In [1]: import numpy as np

In [2]: import numpy.linalg as la

In [3]: np.set_printoptions(precision=2, suppress=True, linewidth=120, floatmode="fixed")

In [4]: J = np.load("dump.npy")

In [5]: print(J)
[[ -1.17   2.10   2.87   3.38]
 [  3.88   8.84  11.95  11.79]
 [ -2.70   0.07   1.65   0.84]
 [  0.17   3.90   6.25   5.62]
 [  0.66   4.55   6.42   6.43]
 [ -1.80   1.27   1.95   2.33]
 [ -3.16  -0.55  -1.37   0.06]
 [ -1.25   2.00   5.32   3.25]
 [ -0.16   3.46   6.56   5.07]
 [ -9.39  -8.86 -10.13 -10.32]
 [  0.78   4.70   5.90   6.63]]

In [6]: Uu, sigma, vt = la.svd(J)

In [7]: print(sigma.round(2) + 0)
[33.82  8.97  2.38  0.00]

In [8]: print(np.argmax(sigma[:-1] / (sigma[1:] + 1e-6)) + 1)
3

In [9]: M2 = Uu[:, :3] @ np.diag(sigma[:3]) @ vt[:3]

In [10]: print(la.matrix_rank(J, rtol=0.05))
3

In [11]: print(round(np.abs(J - M2).max(), 2))
0.0

In [12]: print(la.matrix_rank(M2))
3

In [13]: print(np.allclose(J[:-1].T @ la.lstsq(J[:-1].T, J[-1])[0], J[-1]))
True

In [14]: print(np.unique(J.round(6), axis=0).shape)
(11, 4)

In [15]: print(np.round(np.trace(la.pinv(J) @ J), 2))
3.0

In [16]: sigma = 20 * 0.2 ** np.arange(5)

In [17]: O, _ = la.qr(np.array([[0.3, -0.8, -1.0, -0.5, 1.0],
    ...:     [0.1, 2.3, 0.1, 2.1, -1.2],
    ...:     [-0.8, -1.9, -1.1, -0.9, -0.7],
    ...:     [-0.7, 0.3, 2.0, -0.2, 2.1],
    ...:     [-2.0, 0.4, -0.4, 0.4, 1.1]]))

In [18]: rng = np.random.default_rng(3)

In [19]: W0 = rng.normal(size=(10, 5)) * sigma @ O

In [20]: print(W0)
[[ -4.83  18.55  -9.41  15.01  33.01]
 [  0.90   4.67   3.87   3.52  -5.82]
 [ -0.67   2.12  -0.97   2.00   3.54]
 [  0.92  -3.62   1.95  -2.79  -6.27]
 [ -0.21  -4.14  -2.32  -3.52   1.92]
 [ -1.82  -2.94  -5.87  -1.43  11.33]
 [  2.65  -3.45   5.80  -4.11 -15.71]
 [ -1.07  12.37  -0.71   8.72   8.81]
 [ -1.02  -0.78  -2.70   0.09   5.44]
 [  0.14  -4.07  -1.61  -3.70   0.49]]

In [21]: cent = W0[[6, 8]].astype(float)

In [22]: for _ in range(4):
    ...:     labels = la.norm(W0[:, None] - cent, axis=-1).argmin(axis=1)
    ...:     cent = np.array([W0[labels == j].mean(axis=0) for j in range(2)])
    ...: 

In [23]: print(labels)
[1 0 1 0 0 1 0 1 1 0]

In [24]: print(np.bincount(labels))
[5 5]

In [25]: print(cent)
[[ 0.88 -2.12  1.54 -2.12 -5.08]
 [-1.88  5.86 -3.93  4.88 12.43]]
